>>> import numpy as np
>>> np.set_printoptions(precision=1, suppress=True, linewidth=100, floatmode="fixed")
>>> mat = np.load("arr.npy")
>>> mat
array([[ 1.0,  2.0,  1.1,  1.3, -0.1,  0.5,  0.2],
       [ 1.3,  1.8,  0.0,  1.5,  0.4,  0.9, -0.1],
       [ 1.1,  1.5,  0.7,  1.4,  0.2,  1.2,  0.0],
       [ 1.0,  1.9,  0.8,  0.9, -0.1,  1.3, -0.4],
       [ 1.0,  2.2,  1.3,  1.7,  0.2,  0.9, -0.3],
       [ 1.0,  2.0,  0.9,  1.0,  0.2,  1.1,  0.0],
       [ 1.2,  1.7,  0.9,  1.0, -0.1,  0.1, -0.1],
       [ 0.9,  1.9,  1.0,  0.4,  0.6,  1.3,  0.2],
       [ 1.2,  2.0,  0.7,  0.8,  0.5,  1.2, -0.1],
       [ 1.3,  2.4,  1.4,  0.6,  0.4,  0.5, -0.1],
       [ 0.7,  2.0,  1.0,  1.0,  0.4,  1.2,  0.2],
       [ 0.5,  1.9,  1.1,  0.9, -0.2,  1.2, -0.1],
       [ 0.4,  2.0,  1.1,  1.5, -0.3,  1.2,  0.1],
       [ 0.9,  0.9, -0.3,  0.1,  2.0,  0.0, -0.1],
       [ 0.8,  1.3, -0.2,  0.2,  1.7,  0.4, -0.2],
       [ 0.3,  1.1, -0.3,  0.0,  2.3, -0.2, -0.2],
       [ 1.2,  0.6,  0.0, -0.4,  1.6,  0.2, -0.1],
       [ 1.2,  0.9, -0.2,  0.2,  2.1,  0.1,  0.1],
       [ 0.9,  0.8,  0.2,  0.1,  1.8,  0.6, -0.2],
       [ 0.7,  1.2,  0.0, -0.5,  1.9, -0.1,  0.1],
       [ 1.3,  0.9,  0.5,  0.0,  1.8, -0.6,  0.4],
       [ 1.3,  1.0, -0.1, -0.1,  1.9,  0.0, -0.1],
       [ 1.2,  1.4,  0.4,  0.3,  1.6, -0.3, -0.1],
       [ 0.6,  0.4,  0.4,  0.2,  1.6, -0.7,  0.0],
       [ 1.3,  1.1,  0.3,  0.4,  1.8, -0.3,  0.0],
       [ 1.1,  1.4,  0.7, -0.5,  2.2,  0.0,  0.1],
       [ 1.8, -0.1,  0.0,  0.9,  0.2,  1.8,  0.7],
       [ 2.4, -0.2, -0.3,  1.3, -0.1,  1.4,  1.0],
       [ 2.0,  0.1,  0.0,  1.2, -0.3,  2.0,  0.8],
       [ 2.1,  0.1, -0.1,  0.9,  0.0,  1.9,  0.7],
       [ 1.9, -0.6, -0.4,  0.9, -0.3,  2.0,  1.2],
       [ 1.6, -0.1,  0.0,  0.6,  0.1,  1.8,  1.2],
       [ 2.0,  0.2,  0.3,  1.0,  0.0,  2.2,  0.8],
       [ 1.9,  0.4, -0.1,  0.9, -0.1,  1.7,  0.9],
       [ 1.8, -0.4,  0.1,  1.1,  0.0,  2.2,  0.9],
       [ 1.8,  0.1,  0.3,  0.9, -0.2,  2.1,  1.1],
       [ 2.0, -0.3,  0.2,  0.9,  0.6,  2.0,  1.2],
       [ 1.9,  0.6, -0.6,  0.9,  0.6,  1.9,  1.4],
       [ 2.0,  0.2, -0.5,  0.7,  0.1,  1.7,  0.6]])
>>> cen = mat - mat.mean(axis=0)
>>> evecs = np.linalg.svd(cen)[2][:3]
>>> Y = cen - cen @ evecs.T @ evecs
>>> (cen @ evecs.T).std(axis=0)
array([1.4, 1.0, 0.3])
>>> np.round(np.cov(cen @ evecs.T, rowvar=False), 1) + 0
array([[2.0, 0.0, 0.0],
       [0.0, 1.1, 0.0],
       [0.0, 0.0, 0.1]])
>>> np.linalg.norm(Y, axis=1).round(6).argmax()
np.int64(1)
>>> np.diag(evecs.T @ evecs)
array([0.2, 0.6, 0.2, 0.3, 0.6, 0.9, 0.1])
>>> d = np.linalg.norm(mat[:, None] - mat[None], axis=-1)
>>> d[27]
array([3.2, 2.7, 2.6, 3.1, 3.5, 3.1, 3.1, 3.2, 3.0, 3.7, 3.2, 3.4, 3.4, 3.5, 3.4, 4.2, 3.3, 3.3,
       3.3, 3.9, 3.6, 3.4, 3.5, 3.7, 3.4, 4.1, 1.0, 0.0, 0.9, 0.9, 1.0, 1.2, 1.2, 1.0, 1.1, 1.2,
       1.2, 1.4, 1.0])
>>> d[27].round(6).argsort(kind="stable")[:4]
array([27, 29, 28, 33])
>>> Q, evecs = np.linalg.qr(mat[:, :5])[0], np.linalg.qr(mat[:, 5:])[0]
>>> sigma = np.linalg.svd(Q.T @ evecs, compute_uv=False)
>>> (sigma > 0.9).sum()
np.int64(1)
>>> np.degrees(np.arccos(sigma.clip(0, 1)))
array([19.9, 42.0])
>>> rng = np.random.default_rng(9633)
>>> Y = mat + rng.integers(-2, 3, (39, 3)) @ rng.integers(-2, 3, (3, 7))
>>> Y
array([[  4.0,   5.0,   7.1,   7.3,   4.9,   3.5,   0.2],
       [ -4.7,   3.8,  -8.0,  -2.5,  -1.6,  -1.1,   7.9],
       [  0.1,   0.5,  -2.3,  -2.6,  -1.8,  -0.8,   0.0],
       [  2.0,   0.9,  -0.2,  -3.1,  -1.1,  -0.7,  -2.4],
       [  1.0,   0.2,   0.3,  -0.3,  -1.8,  -0.1,  -2.3],
       [ -1.0,   2.0,  -4.1,  -5.0,  -1.8,  -1.9,   2.0],
       [ -4.8,   3.7,  -7.1,  -3.0,  -2.1,  -1.9,   7.9],
       [  3.9,   2.9,   3.0,  -1.6,   2.6,   0.3,  -1.8],
       [  2.2,   1.0,   2.7,   2.8,   0.5,   2.2,  -2.1],
       [ -4.7,   4.4,  -6.6,  -3.4,  -1.6,  -1.5,   7.9],
       [  1.7,   3.0,   4.0,   5.0,   2.4,   3.2,   0.2],
       [  0.5,   3.9,   2.1,   2.9,   1.8,   2.2,   1.9],
       [  4.4,  -4.0,   5.1,   1.5,  -3.3,   1.2,  -9.9],
       [  2.9,  -3.1,   2.7,   2.1,   0.0,   1.0,  -6.1],
       [  1.8,   6.3,   1.8,   2.2,   6.7,   1.4,   3.8],
       [ -2.7,   6.1,  -2.3,   2.0,   5.3,   0.8,   7.8],
       [  3.2,   2.6,   6.0,   7.6,   5.6,   4.2,  -0.1],
       [ -3.8,   5.9,  -4.2,   2.2,   4.1,   1.1,  10.1],
       [ -3.1,   6.8,  -3.8,   0.1,   4.8,   0.6,   9.8],
       [  3.7,   4.2,   6.0,   5.5,   6.9,   2.9,   0.1],
       [  1.3,   0.9,  -2.5,  -6.0,   0.8,  -3.6,   0.4],
       [  4.3,   0.0,   3.9,   1.9,   2.9,   1.0,  -4.1],
       [  3.2,  -2.6,   0.4,  -3.7,  -1.4,  -2.3,  -6.1],
       [  5.6,   1.4,   7.4,   4.2,   5.6,   1.3,  -4.0],
       [  2.3,  -3.9,   0.3,  -1.6,  -2.2,  -1.3,  -6.0],
       [ -0.9,   3.4,  -3.3,  -4.5,   2.2,  -2.0,   4.1],
       [ -4.2,  -2.1, -10.0,  -7.1,  -5.8,  -2.2,   4.7],
       [  5.4,   2.8,   2.7,   1.3,   3.9,   1.4,   1.0],
       [  8.0,   2.1,  10.0,   9.2,   5.7,   6.0,  -3.2],
       [  3.1,  -0.9,   1.9,   2.9,   0.0,   2.9,  -1.3],
       [  0.9,   0.4,  -2.4,  -1.1,  -0.3,   1.0,   3.2],
       [ -1.4,  -5.1,  -4.0,  -1.4,  -5.9,   0.8,  -0.8],
       [  2.0,   2.2,   4.3,   9.0,   3.0,   6.2,   2.8],
       [ -3.1,   1.4,  -6.1,  -1.1,  -2.1,   0.7,   6.9],
       [ -2.2,   1.6,  -2.9,   3.1,   0.0,   3.2,   6.9],
       [ -1.2,   1.1,  -3.7,  -1.1,  -1.2,   1.1,   5.1],
       [  2.0,  -0.3,  -2.8,  -5.1,  -0.4,  -1.0,   1.2],
       [ -2.1,   0.6,  -4.6,   0.9,  -1.4,   1.9,   5.4],
       [  4.0,  -5.8,   1.5,   0.7,  -3.9,   1.7,  -7.4]])
>>> np.linalg.matrix_rank(Y - mat, tol=1e-8)
np.int64(3)
>>> np.round(np.linalg.svd(Y - mat, compute_uv=False), 1) + 0
array([47.9, 35.6, 14.0,  0.0,  0.0,  0.0,  0.0])
